$ ipython --no-banner

In [1]: import numpy as np

In [2]: from numpy import linalg as LA

In [3]: np.set_printoptions(precision=2, suppress=True, linewidth=160)

In [4]: A = np.load("m.npy")

In [5]: A
Out[5]: 
array([[1.  , 0.7 , 0.49, 0.34, 0.24],
       [0.7 , 1.  , 0.7 , 0.49, 0.34],
       [0.49, 0.7 , 1.  , 0.7 , 0.49],
       [0.34, 0.49, 0.7 , 1.  , 0.7 ],
       [0.24, 0.34, 0.49, 0.7 , 1.  ]])

In [6]: # symmetric

In [7]: Q, R = LA.qr(A)

In [8]: np.round(np.trace(Q @ Q.T), 2)
Out[8]: np.float64(5.0)

In [9]: J = np.load("run5.npy")

In [10]: J
Out[10]: 
array([[ 0,  1,  3],
       [-1,  0,  2],
       [-2, -1,  1]])

In [11]: # rank 2

In [12]: r = LA.matrix_rank(J)

In [13]: r
Out[13]: np.int64(2)

In [14]: N = LA.svd(J)[2][r:].T

In [15]: [int(LA.matrix_rank(J[:, :j + 1])) for j in range(3)]
Out[15]: [1, 2, 2]

In [16]: left, s, Vt = LA.svd(J)

In [17]: s.round(2) + 0
Out[17]: array([3.95, 2.32, 0.  ])

In [18]: np.argmax(s[:-1] / (s[1:] + 1e-6)) + 1
Out[18]: np.int64(2)

In [19]: A2 = left[:, :2] @ np.diag(s[:2]) @ Vt[:2]

In [20]: round(np.abs(J - A2).max(), 2)
Out[20]: np.float64(0.0)

In [21]: A2.round(2) + 0
Out[21]: 
array([[ 0.,  1.,  3.],
       [-1.,  0.,  2.],
       [-2., -1.,  1.]])

In [22]: round(float(LA.norm(J - A2, 2)), 2), np.round(s[2], 2)
Out[22]: (0.0, np.float64(0.0))

In [23]: LA.matrix_rank(J, rtol=0.05)
Out[23]: np.int64(2)

In [24]: round(float(LA.norm(J) ** 2 / LA.norm(J, 2) ** 2), 2)
Out[24]: 1.34

In [25]: np.round(LA.norm(J[2] - J[1]), 2)
Out[25]: np.float64(1.73)

In [26]: np.round(LA.norm(J, 2), 2)
Out[26]: np.float64(3.95)

In [27]: round(LA.norm(J, 1), 2), np.round(LA.norm(J, np.inf), 2)
Out[27]: (np.float64(6.0), np.float64(4.0))

In [28]: rng = np.random.default_rng(865)

In [29]: idx = rng.permutation(3)

In [30]: idx
Out[30]: array([2, 0, 1])

In [31]: A2 = J[idx][:, idx]

In [32]: np.allclose(A2, J)
Out[32]: False

In [33]: np.trace(A2)
Out[33]: np.int64(1)

In [34]: np.round(LA.det(A2), 2), round(float(LA.det(J[idx])), 2)
Out[34]: (np.float64(0.0), 0.0)

In [35]: np.round(J @ LA.pinv(J) @ J, 2) + 0
Out[35]: 
array([[ 0.,  1.,  3.],
       [-1.,  0.,  2.],
       [-2., -1.,  1.]])

In [36]: np.abs(np.diag(LA.qr(J)[1])) > 1e-9
Out[36]: array([ True,  True, False])

In [37]: round(float(np.trace(LA.pinv(J) @ J)), 2)
Out[37]: 2.0

In [38]: LA.lstsq(J[:-1].T, J[-1])[2]
Out[38]: np.int32(2)

In [39]: W0 = np.load("test19.npy")

In [40]: W0
Out[40]: 
array([[0, 0, 1, 1, 1, 1],
       [0, 0, 0, 0, 0, 0],
       [1, 0, 0, 1, 1, 0],
       [1, 0, 1, 0, 1, 1],
       [1, 0, 1, 1, 0, 1],
       [1, 0, 0, 1, 1, 0]])

In [41]: w, V = LA.eigh(W0)

In [42]: vec = np.array([1, -1, 0, 1, -1, -1])

In [43]: vec @ W0 @ vec / (vec @ vec), round(float(w[0]), 2), np.round(w[-1], 2)
Out[43]: (np.float64(-0.8), -1.65, np.float64(3.65))

In [44]: np.round(V * np.abs(w) @ V.T, 2) + 0
Out[44]: 
array([[1.67, 0.  , 0.38, 0.67, 0.67, 0.38],
       [0.  , 0.  , 0.  , 0.  , 0.  , 0.  ],
       [0.38, 0.  , 1.13, 0.38, 0.38, 1.13],
       [0.67, 0.  , 0.38, 1.67, 0.67, 0.38],
       [0.67, 0.  , 0.38, 0.67, 1.67, 0.38],
       [0.38, 0.  , 1.13, 0.38, 0.38, 1.13]])

In [45]: np.round(LA.eigvalsh(W0[1:, 1:]), 2) + 0
Out[45]: array([-1.56, -1.  ,  0.  ,  0.  ,  2.56])

In [46]: (np.sign(V[:, -1].round(6)) == np.sign(V[0, -1].round(6))).astype(int)
Out[46]: array([1, 0, 1, 1, 1, 1])

In [47]: r = LA.matrix_rank(W0)

In [48]: r
Out[48]: np.int64(4)

In [49]: N = LA.svd(W0)[2][r:].T

In [50]: [int(LA.matrix_rank(np.delete(W0, i, axis=0))) for i in range(6)]
Out[50]: [3, 4, 4, 3, 3, 4]

In [51]: [int(LA.matrix_rank(W0[:i])) for i in range(1, len(W0) + 1)]
Out[51]: [1, 1, 2, 3, 4, 4]

In [52]: np.round(N @ N.T, 2) + 0
Out[52]: 
array([[ 0. ,  0. ,  0. ,  0. ,  0. ,  0. ],
       [ 0. ,  1. ,  0. ,  0. ,  0. ,  0. ],
       [ 0. ,  0. ,  0.5,  0. ,  0. , -0.5],
       [ 0. ,  0. ,  0. ,  0. ,  0. ,  0. ],
       [ 0. ,  0. ,  0. ,  0. ,  0. ,  0. ],
       [ 0. ,  0. , -0.5,  0. ,  0. ,  0.5]])

In [53]: np.allclose(W0 @ N, 0)
Out[53]: True

In [54]: left, s, Vt = LA.svd(W0)

In [55]: np.argmax(s[:-1] / (s[1:] + 1e-6)) + 1
Out[55]: np.int64(4)

In [56]: A2 = left[:, :4] @ np.diag(s[:4]) @ Vt[:4]

In [57]: LA.matrix_rank(A2)
Out[57]: np.int64(4)

In [58]: np.flatnonzero(LA.matrix_power((W0 != 0) + (W0.T != 0) + np.eye(6), 6)[2])
Out[58]: array([0, 2, 3, 4, 5])

In [59]: np.round(np.sort(LA.eigvals(W0).real), 2) + 0
Out[59]: array([-1.65, -1.  , -1.  ,  0.  ,  0.  ,  3.65])

In [60]: np.round(LA.det(W0), 2)
Out[60]: np.float64(0.0)

In [61]: (LA.matrix_power((W0 != 0) + (W0.T != 0) + np.eye(6), 6) > 0).astype(int)
Out[61]: 
array([[1, 0, 1, 1, 1, 1],
       [0, 1, 0, 0, 0, 0],
       [1, 0, 1, 1, 1, 1],
       [1, 0, 1, 1, 1, 1],
       [1, 0, 1, 1, 1, 1],
       [1, 0, 1, 1, 1, 1]])

In [62]: W0 @ W0
Out[62]: 
array([[4, 0, 2, 3, 3, 2],
       [0, 0, 0, 0, 0, 0],
       [2, 0, 3, 2, 2, 3],
       [3, 0, 2, 4, 3, 2],
       [3, 0, 2, 3, 4, 2],
       [2, 0, 3, 2, 2, 3]])

In [63]: (W0 != 0).astype(int)
Out[63]: 
array([[0, 0, 1, 1, 1, 1],
       [0, 0, 0, 0, 0, 0],
       [1, 0, 0, 1, 1, 0],
       [1, 0, 1, 0, 1, 1],
       [1, 0, 1, 1, 0, 1],
       [1, 0, 0, 1, 1, 0]])

In [64]: Q, _ = LA.qr(np.array([[0.9, 0.1, 0.2], [-0.2, -1.0, -1.1], [0.0, 0.7, -0.4]]))

In [65]: V, _ = LA.qr(np.array([[0.9, 0.6, 2.0], [0.6, 0.2, 1.0], [0.0, -1.4, 1.4]]))

In [66]: s = 3 * 0.7 ** np.arange(3)

In [67]: mat = Q[:, :3] * s @ V[:3]

In [68]: mat
Out[68]: 
array([[ 2.64, -0.34, -1.29],
       [ 0.38, -0.64,  1.82],
       [-0.69, -1.3 , -0.89]])

In [69]: A2 = mat + rng.integers(-2, 3, (3, 1)) @ rng.integers(-2, 3, (1, 3))

In [70]: A2
Out[70]: 
array([[-1.36,  3.66, -1.29],
       [ 2.38, -2.64,  1.82],
       [-2.69,  0.7 , -0.89]])

In [71]: A2 - mat
Out[71]: 
array([[-4.,  4.,  0.],
       [ 2., -2.,  0.],
       [-2.,  2.,  0.]])

In [72]: LA.matrix_rank(A2 - mat, tol=1e-8)
Out[72]: np.int64(1)

In [73]: np.abs(A2 - mat).sum(axis=1)
Out[73]: array([8., 4., 4.])

In [74]: A2 = np.array([[0, 1], [1, 0], [2, -1]])

In [75]: np.einsum("ik,kj->ji", mat, A2)
Out[75]: 
array([[-2.92,  3.01, -3.07],
       [ 3.93, -1.45,  0.2 ]])

In [76]: np.einsum("ij,ij->i", mat, mat)
Out[76]: array([8.75, 3.88, 2.95])

In [77]: np.einsum("ij->j", mat)
Out[77]: array([ 2.33, -2.28, -0.35])

In [78]: np.einsum("ik,kj->ij", mat, A2)
Out[78]: 
array([[-2.92,  3.93],
       [ 3.01, -1.45],
       [-3.07,  0.2 ]])

In [79]: data = np.load("sample18.npy")

In [80]: data
Out[80]: 
array([[-2,  0, -2, -1,  2],
       [ 1, -2, -3, -3,  0],
       [-3,  1, -1,  2,  1],
       [ 1, -2,  1,  1,  1],
       [-3,  1, -1,  2,  1],
       [ 1, -1,  1, -3, -2]])

In [81]: # row 4 repeats row 2

In [82]: A2 = np.array([[-1, 3, -1], [-2, 0, 2], [-1, -1, 3], [0, 3, 0], [2, -3, 2]])

In [83]: LA.matrix_rank(np.vstack([data, A2.T]))
Out[83]: np.int64(5)

In [84]: np.vstack([data, A2.T]).shape
Out[84]: (9, 5)

In [85]: np.einsum("ik,kj->ji", data, A2)
Out[85]: 
array([[  8,   6,   4,   4,   4,  -4],
       [-13,  -3,  -5,   2,  -5,  -1],
       [  0, -14,   4,   0,   4,  -4]])

In [86]: np.einsum("ij,ij->i", data, data)
Out[86]: array([13, 23, 16,  8, 16, 16])

In [87]: data @ A2
Out[87]: 
array([[  8, -13,   0],
       [  6,  -3, -14],
       [  4,  -5,   4],
       [  4,   2,   0],
       [  4,  -5,   4],
       [ -4,  -1,  -4]])

In [88]: LA.matrix_rank(data @ A2)
Out[88]: np.int64(3)

In [89]: np.einsum("ij->j", data)
Out[89]: array([-5, -3, -5, -2,  3])

In [90]: vec = np.array([2, 4, 4, 4, 0])

In [91]: data @ np.eye(5)[0]
Out[91]: array([-2.,  1., -3.,  1., -3.,  1.])

In [92]: data * vec
Out[92]: 
array([[ -4,   0,  -8,  -4,   0],
       [  2,  -8, -12, -12,   0],
       [ -6,   4,  -4,   8,   0],
       [  2,  -8,   4,   4,   0],
       [ -6,   4,  -4,   8,   0],
       [  2,  -4,   4, -12,   0]])

In [93]: (data @ vec).argmax()
Out[93]: np.int64(2)

In [94]: E = np.load("x.npy")

In [95]: E
Out[95]: 
array([[-4,  0,  0],
       [ 0, -5,  0],
       [ 0,  0,  2]])

In [96]: np.prod(np.diag(E)), np.round(LA.det(E), 2)
Out[96]: (np.int64(40), np.float64(40.0))

In [97]: [int(LA.matrix_rank(LA.matrix_power(E, p))) for p in range(1, 4)]
Out[97]: [3, 3, 3]

In [98]: E @ E
Out[98]: 
array([[16,  0,  0],
       [ 0, 25,  0],
       [ 0,  0,  4]])

In [99]: np.sort(LA.eigvals(E))
Out[99]: array([-5., -4.,  2.])

In [100]: w, V = LA.eigh(E)

In [101]: vec = np.array([7, -2, 6])

In [102]: (np.sign(V[:, -1].round(6)) == np.sign(V[0, -1].round(6))).astype(int)
Out[102]: array([1, 1, 0])

In [103]: np.round(vec @ E @ vec / (vec @ vec), 2), w[0], w[-1]
Out[103]: (np.float64(-1.62), np.float64(-5.0), np.float64(2.0))

In [104]: vec @ E @ vec
Out[104]: np.int64(-144)

In [105]: np.abs(E).sum(axis=1).max(), np.abs(w).max()
Out[105]: (np.int64(5), np.float64(5.0))

In [106]: idx = rng.integers(0, 3, 6)

In [107]: K = np.triu((idx[:, None] == idx) & (rng.random((6, 6)) < 0.8), 1).astype(int)

In [108]: K += K.T

In [109]: K
Out[109]: 
array([[0, 0, 0, 0, 0, 1],
       [0, 0, 0, 0, 1, 0],
       [0, 0, 0, 0, 0, 0],
       [0, 0, 0, 0, 0, 0],
       [0, 1, 0, 0, 0, 0],
       [1, 0, 0, 0, 0, 0]])

In [110]: np.round(LA.norm(K, 2) / LA.norm(K), 2)
Out[110]: np.float64(0.5)

In [111]: np.argsort(-LA.norm(K, axis=0).round(6), kind="stable")[:3]
Out[111]: array([0, 1, 4])

In [112]: LA.matrix_rank(K, rtol=0.1)
Out[112]: np.int64(4)

In [113]: LA.cond(K) > 100
Out[113]: np.True_

In [114]: K - K[0]
Out[114]: 
array([[ 0,  0,  0,  0,  0,  0],
       [ 0,  0,  0,  0,  1, -1],
       [ 0,  0,  0,  0,  0, -1],
       [ 0,  0,  0,  0,  0, -1],
       [ 0,  1,  0,  0,  0, -1],
       [ 1,  0,  0,  0,  0, -1]])

In [115]: np.count_nonzero(K)
Out[115]: np.int64(4)

In [116]: np.abs(K).max()
Out[116]: np.int64(1)

In [117]: K.shape
Out[117]: (6, 6)

In [118]: np.diff(K, axis=0)
Out[118]: 
array([[ 0,  0,  0,  0,  1, -1],
       [ 0,  0,  0,  0, -1,  0],
       [ 0,  0,  0,  0,  0,  0],
       [ 0,  1,  0,  0,  0,  0],
       [ 1, -1,  0,  0,  0,  0]])

In [119]: np.unravel_index(np.abs(K).argmax(), K.shape)
Out[119]: (np.int64(0), np.int64(5))

In [120]: round(LA.norm(K), 2)
Out[120]: np.float64(2.0)

In [121]: K.sum(axis=1)
Out[121]: array([1, 1, 0, 0, 1, 1])

In [122]: F = np.load("w.npy")

In [123]: F
Out[123]: 
array([[-9,  6,  0, -1],
       [ 1,  8,  4, -2],
       [-1,  0,  9, -7],
       [-2, -7, -6,  9],
       [-1,  0,  9, -7],
       [-6,  9,  1, -7]])

In [124]: A2 = F / np.sqrt((F ** 2).mean(axis=1, keepdims=True))

In [125]: LA.matrix_rank(A2) == LA.matrix_rank(F)
Out[125]: np.True_

In [126]: A2[4]
Out[126]: array([-0.17,  0.  ,  1.57, -1.22])

In [127]: hat = F @ LA.solve(F.T @ F, F.T)

In [128]: np.round(hat @ F[:, 1], 2) + 0
Out[128]: array([ 6.,  8.,  0., -7.,  0.,  9.])

In [129]: np.round((np.eye(6) - hat) @ F, 2) + 0
Out[129]: 
array([[0., 0., 0., 0.],
       [0., 0., 0., 0.],
       [0., 0., 0., 0.],
       [0., 0., 0., 0.],
       [0., 0., 0., 0.],
       [0., 0., 0., 0.]])

In [130]: hat
Out[130]: 
array([[ 0.76,  0.14,  0.05,  0.29,  0.05,  0.27],
       [ 0.14,  0.92, -0.03, -0.17, -0.03, -0.15],
       [ 0.05, -0.03,  0.49, -0.06,  0.49, -0.06],
       [ 0.29, -0.17, -0.06,  0.64, -0.06, -0.33],
       [ 0.05, -0.03,  0.49, -0.06,  0.49, -0.06],
       [ 0.27, -0.15, -0.06, -0.33, -0.06,  0.7 ]])

In [131]: np.diag(hat)
Out[131]: array([0.76, 0.92, 0.49, 0.64, 0.49, 0.7 ])

In [132]: np.trace(hat)
Out[132]: np.float64(4.0)

In [133]: LA.matrix_rank(np.eye(6) - hat)
Out[133]: np.int64(2)

In [134]: np.round(LA.eigvalsh(hat), 2) + 0
Out[134]: array([0., 0., 1., 1., 1., 1.])
